% python3 -q
>>> import numpy as np
>>> np.set_printoptions(precision=2, suppress=True, linewidth=200)
>>> J = np.loadtxt("test16.csv", delimiter=",")
>>> print(J)
[[ 1.    0.    0.    0.    0.    0.    0.    0.    0.    0.    0.    0.  ]
 [ 0.    1.    0.    0.    0.    0.    0.    0.    0.    0.    0.    0.  ]
 [ 0.    0.    1.    0.    0.    0.    0.    0.    0.    0.    0.    0.  ]
 [ 0.    0.    0.    0.71  0.    0.    0.    0.    0.    0.    0.   -0.71]
 [ 0.    0.    0.    0.    1.    0.    0.    0.    0.    0.    0.    0.  ]
 [ 0.    0.    0.    0.    0.    1.    0.    0.    0.    0.    0.    0.  ]
 [ 0.    0.    0.    0.    0.    0.    1.    0.    0.    0.    0.    0.  ]
 [ 0.    0.    0.    0.    0.    0.    0.    1.    0.    0.    0.    0.  ]
 [ 0.    0.    0.    0.    0.    0.    0.    0.    1.    0.    0.    0.  ]
 [ 0.    0.    0.    0.    0.    0.    0.    0.    0.    1.    0.    0.  ]
 [ 0.    0.    0.    0.    0.    0.    0.    0.    0.    0.    1.    0.  ]
 [ 0.    0.    0.    0.71  0.    0.    0.    0.    0.    0.    0.    0.71]]
>>> Y = J / np.sqrt((J ** 2).mean(axis=1, keepdims=True))
>>> print(np.round(J - J.mean(axis=1, keepdims=True), 2) + 0)
[[ 0.92 -0.08 -0.08 -0.08 -0.08 -0.08 -0.08 -0.08 -0.08 -0.08 -0.08 -0.08]
 [-0.08  0.92 -0.08 -0.08 -0.08 -0.08 -0.08 -0.08 -0.08 -0.08 -0.08 -0.08]
 [-0.08 -0.08  0.92 -0.08 -0.08 -0.08 -0.08 -0.08 -0.08 -0.08 -0.08 -0.08]
 [ 0.    0.    0.    0.71  0.    0.    0.    0.    0.    0.    0.   -0.71]
 [-0.08 -0.08 -0.08 -0.08  0.92 -0.08 -0.08 -0.08 -0.08 -0.08 -0.08 -0.08]
 [-0.08 -0.08 -0.08 -0.08 -0.08  0.92 -0.08 -0.08 -0.08 -0.08 -0.08 -0.08]
 [-0.08 -0.08 -0.08 -0.08 -0.08 -0.08  0.92 -0.08 -0.08 -0.08 -0.08 -0.08]
 [-0.08 -0.08 -0.08 -0.08 -0.08 -0.08 -0.08  0.92 -0.08 -0.08 -0.08 -0.08]
 [-0.08 -0.08 -0.08 -0.08 -0.08 -0.08 -0.08 -0.08  0.92 -0.08 -0.08 -0.08]
 [-0.08 -0.08 -0.08 -0.08 -0.08 -0.08 -0.08 -0.08 -0.08  0.92 -0.08 -0.08]
 [-0.08 -0.08 -0.08 -0.08 -0.08 -0.08 -0.08 -0.08 -0.08 -0.08  0.92 -0.08]
 [-0.12 -0.12 -0.12  0.59 -0.12 -0.12 -0.12 -0.12 -0.12 -0.12 -0.12  0.59]]
>>> print(np.linalg.matrix_rank(J - J.mean(axis=1, keepdims=True)))
11
>>> print((np.linalg.matrix_power((J != 0) + (J.T != 0) + np.eye(12), 12) > 0).astype(int))
[[1 0 0 0 0 0 0 0 0 0 0 0]
 [0 1 0 0 0 0 0 0 0 0 0 0]
 [0 0 1 0 0 0 0 0 0 0 0 0]
 [0 0 0 1 0 0 0 0 0 0 0 1]
 [0 0 0 0 1 0 0 0 0 0 0 0]
 [0 0 0 0 0 1 0 0 0 0 0 0]
 [0 0 0 0 0 0 1 0 0 0 0 0]
 [0 0 0 0 0 0 0 1 0 0 0 0]
 [0 0 0 0 0 0 0 0 1 0 0 0]
 [0 0 0 0 0 0 0 0 0 1 0 0]
 [0 0 0 0 0 0 0 0 0 0 1 0]
 [0 0 0 1 0 0 0 0 0 0 0 1]]
>>> print(np.sort(np.linalg.eigvals(J).real))
[0.71 0.71 1.   1.   1.   1.   1.   1.   1.   1.   1.   1.  ]
>>> print((J != 0).astype(int))
[[1 0 0 0 0 0 0 0 0 0 0 0]
 [0 1 0 0 0 0 0 0 0 0 0 0]
 [0 0 1 0 0 0 0 0 0 0 0 0]
 [0 0 0 1 0 0 0 0 0 0 0 1]
 [0 0 0 0 1 0 0 0 0 0 0 0]
 [0 0 0 0 0 1 0 0 0 0 0 0]
 [0 0 0 0 0 0 1 0 0 0 0 0]
 [0 0 0 0 0 0 0 1 0 0 0 0]
 [0 0 0 0 0 0 0 0 1 0 0 0]
 [0 0 0 0 0 0 0 0 0 1 0 0]
 [0 0 0 0 0 0 0 0 0 0 1 0]
 [0 0 0 1 0 0 0 0 0 0 0 1]]
>>> print(np.round(J @ J, 2) + 0)
[[ 1.  0.  0.  0.  0.  0.  0.  0.  0.  0.  0.  0.]
 [ 0.  1.  0.  0.  0.  0.  0.  0.  0.  0.  0.  0.]
 [ 0.  0.  1.  0.  0.  0.  0.  0.  0.  0.  0.  0.]
 [ 0.  0.  0.  0.  0.  0.  0.  0.  0.  0.  0. -1.]
 [ 0.  0.  0.  0.  1.  0.  0.  0.  0.  0.  0.  0.]
 [ 0.  0.  0.  0.  0.  1.  0.  0.  0.  0.  0.  0.]
 [ 0.  0.  0.  0.  0.  0.  1.  0.  0.  0.  0.  0.]
 [ 0.  0.  0.  0.  0.  0.  0.  1.  0.  0.  0.  0.]
 [ 0.  0.  0.  0.  0.  0.  0.  0.  1.  0.  0.  0.]
 [ 0.  0.  0.  0.  0.  0.  0.  0.  0.  1.  0.  0.]
 [ 0.  0.  0.  0.  0.  0.  0.  0.  0.  0.  1.  0.]
 [ 0.  0.  0.  1.  0.  0.  0.  0.  0.  0.  0.  0.]]
>>> print(np.allclose(J, J.T))
False
>>> print(np.round(np.linalg.matrix_power(J, 2), 2) + 0)
[[ 1.  0.  0.  0.  0.  0.  0.  0.  0.  0.  0.  0.]
 [ 0.  1.  0.  0.  0.  0.  0.  0.  0.  0.  0.  0.]
 [ 0.  0.  1.  0.  0.  0.  0.  0.  0.  0.  0.  0.]
 [ 0.  0.  0.  0.  0.  0.  0.  0.  0.  0.  0. -1.]
 [ 0.  0.  0.  0.  1.  0.  0.  0.  0.  0.  0.  0.]
 [ 0.  0.  0.  0.  0.  1.  0.  0.  0.  0.  0.  0.]
 [ 0.  0.  0.  0.  0.  0.  1.  0.  0.  0.  0.  0.]
 [ 0.  0.  0.  0.  0.  0.  0.  1.  0.  0.  0.  0.]
 [ 0.  0.  0.  0.  0.  0.  0.  0.  1.  0.  0.  0.]
 [ 0.  0.  0.  0.  0.  0.  0.  0.  0.  1.  0.  0.]
 [ 0.  0.  0.  0.  0.  0.  0.  0.  0.  0.  1.  0.]
 [ 0.  0.  0.  1.  0.  0.  0.  0.  0.  0.  0.  0.]]
>>> print(round(float(np.trace(J)), 2))
11.41
>>> print(round(np.abs(np.linalg.eigvals(J)).max(), 2))
1.0
>>> G = J.T @ J
>>> print((J @ J.T).shape)
(12, 12)
>>> print(np.linalg.eigvalsh(G)[::-1])
[1. 1. 1. 1. 1. 1. 1. 1. 1. 1. 1. 1.]
>>> print(np.diag(G))
[1. 1. 1. 1. 1. 1. 1. 1. 1. 1. 1. 1.]
>>> print(np.allclose(G, G.T))
True
>>> arr = np.loadtxt("mat.csv", delimiter=",")
>>> print(arr)
[[ -8.36 -18.28  18.67 -23.7   -8.24 -13.89   6.21  14.    -2.42  -6.67  -1.41  20.93   6.08  25.69]
 [-28.16  28.3   -7.6  -11.72  10.23  -6.68  -1.06  -5.82   3.67 -13.73  -9.23 -10.44   1.16  -9.97]
 [-29.22  29.99  -7.6  -10.12  10.83  -7.62  -2.94  -7.71   3.55 -12.68  -9.84 -10.35   2.03  -9.53]
 [  7.2  -11.23  -5.29  28.24  -6.37  -2.98  10.22 -13.47 -20.81  13.2    6.43  -2.29   2.12  16.01]
 [ -9.16 -17.54  20.5  -24.7   -7.3  -11.32   6.46  12.89  -4.64  -6.14  -2.1   18.11   9.21  26.81]
 [-10.05 -17.72  19.45 -23.41  -7.71 -13.     6.62  12.99  -3.93  -4.8   -1.78  18.52   6.62  28.28]
 [ -8.74 -19.54  20.74 -25.19  -8.45 -15.2    8.2   12.66  -1.57  -5.72  -0.24  17.69   5.54  25.54]
 [  7.6  -11.84  -2.95  28.01  -5.85  -2.55  11.13 -13.13 -19.98  13.14   6.39  -1.69   2.32  19.68]
 [  7.9  -12.18  -3.41  29.38  -4.35  -2.43   9.83 -15.27 -17.99  15.35   6.44  -2.52   1.94  17.34]
 [-10.23 -16.17  19.52 -23.23  -7.57 -12.14   6.06  13.97  -4.68  -6.54  -0.8   17.65   7.15  24.71]
 [-27.83  27.79  -7.68 -12.24   9.64  -8.05  -0.35  -3.8    6.01 -13.57 -12.69  -9.05   2.61 -10.93]
 [ -9.02 -18.86  20.36 -24.83  -7.   -13.62   3.91  13.16  -3.86  -4.21  -1.87  16.56   7.02  26.51]
 [-12.02 -17.46  19.57 -23.99  -7.14 -13.02   6.55  12.78  -4.57  -5.81  -1.53  19.39   5.02  25.35]
 [ -9.64 -17.47  17.73 -24.17  -5.17 -14.89   7.65  15.15  -4.61  -5.31  -3.6   18.58   5.91  25.67]
 [ -8.33 -18.51  21.85 -24.2   -8.87 -13.99   6.54  13.33  -1.41  -5.31  -1.63  18.45   4.29  24.73]
 [-29.82  28.69  -7.53 -13.95  10.4   -7.77  -0.22  -5.93   2.26 -13.38  -9.28  -8.15   1.87  -8.72]
 [-10.52 -19.17  19.94 -24.89  -6.85 -13.14   5.3   13.32  -3.67  -4.87  -1.65  17.21   6.32  25.95]
 [  9.62 -12.25  -3.87  29.06  -4.41  -1.6   10.91 -14.43 -19.74  11.86   8.42  -3.     0.99  17.29]
 [  7.74 -12.65  -4.31  29.52  -5.17  -1.55  10.26 -14.44 -20.35  12.15   8.66  -2.52   2.36  19.38]
 [  9.33 -13.48  -2.86  28.04  -5.24  -0.99   8.57 -14.5  -21.6   14.71   8.96  -1.01   2.23  18.05]
 [-10.13 -17.74  19.95 -23.7   -6.91 -13.18   5.87  15.    -3.91  -5.41  -2.82  17.34   5.91  26.02]
 [ -9.18 -17.63  20.19 -25.61  -5.42 -15.05   5.74  12.95  -3.13  -6.99  -0.56  19.24   5.33  26.45]
 [-26.98  29.15  -8.75 -10.9   10.98  -7.36  -1.73  -5.43   3.95 -12.64  -8.64 -11.28   1.55 -11.67]
 [-28.35  29.65  -8.47 -13.09  10.62  -9.23  -2.78  -5.06   4.23 -13.77  -8.84  -8.93   1.7  -10.17]
 [-27.21  26.96  -6.99 -12.74  10.61  -8.08  -1.34  -5.25   6.14 -14.25  -9.41  -9.92   2.02  -8.83]
 [  6.11 -12.83  -4.34  27.14  -5.83  -3.87   9.23 -15.45 -19.73  13.77   8.43  -1.31   2.81  18.2 ]
 [ 10.22 -12.21  -4.08  27.55  -7.19  -3.43  10.05 -15.9  -20.43  14.69   7.84  -1.47   1.32  18.58]
 [ -9.01 -17.82  19.12 -23.94  -8.41 -14.53   6.14  12.51  -3.27  -6.79  -3.45  16.41   6.64  26.59]
 [ -8.67 -19.35  20.47 -24.03  -7.85 -12.83   7.38  14.56  -5.65  -6.24  -1.64  18.3    5.83  25.24]
 [  8.2  -12.79  -5.25  27.06  -5.14  -1.42   8.24 -14.24 -20.92  13.57   7.95  -1.35   2.66  17.08]
 [-10.97 -19.26  18.88 -24.03  -8.79 -14.44   7.03  15.77  -4.39  -4.69  -2.72  17.74   5.02  25.64]]
>>> t3 = np.stack([J, -3 * J, J[::-1]])
>>> print(t3.shape)
(3, 12, 12)
>>> print(t3.sum(axis=0))
[[-2.    0.    0.    0.71  0.    0.    0.    0.    0.    0.    0.    0.71]
 [ 0.   -2.    0.    0.    0.    0.    0.    0.    0.    0.    1.    0.  ]
 [ 0.    0.   -2.    0.    0.    0.    0.    0.    0.    1.    0.    0.  ]
 [ 0.    0.    0.   -1.41  0.    0.    0.    0.    1.    0.    0.    1.41]
 [ 0.    0.    0.    0.   -2.    0.    0.    1.    0.    0.    0.    0.  ]
 [ 0.    0.    0.    0.    0.   -2.    1.    0.    0.    0.    0.    0.  ]
 [ 0.    0.    0.    0.    0.    1.   -2.    0.    0.    0.    0.    0.  ]
 [ 0.    0.    0.    0.    1.    0.    0.   -2.    0.    0.    0.    0.  ]
 [ 0.    0.    0.    0.71  0.    0.    0.    0.   -2.    0.    0.   -0.71]
 [ 0.    0.    1.    0.    0.    0.    0.    0.    0.   -2.    0.    0.  ]
 [ 0.    1.    0.    0.    0.    0.    0.    0.    0.    0.   -2.    0.  ]
 [ 1.    0.    0.   -1.41  0.    0.    0.    0.    0.    0.    0.   -1.41]]
>>> print(np.linalg.matrix_rank(t3))
[12 12 12]
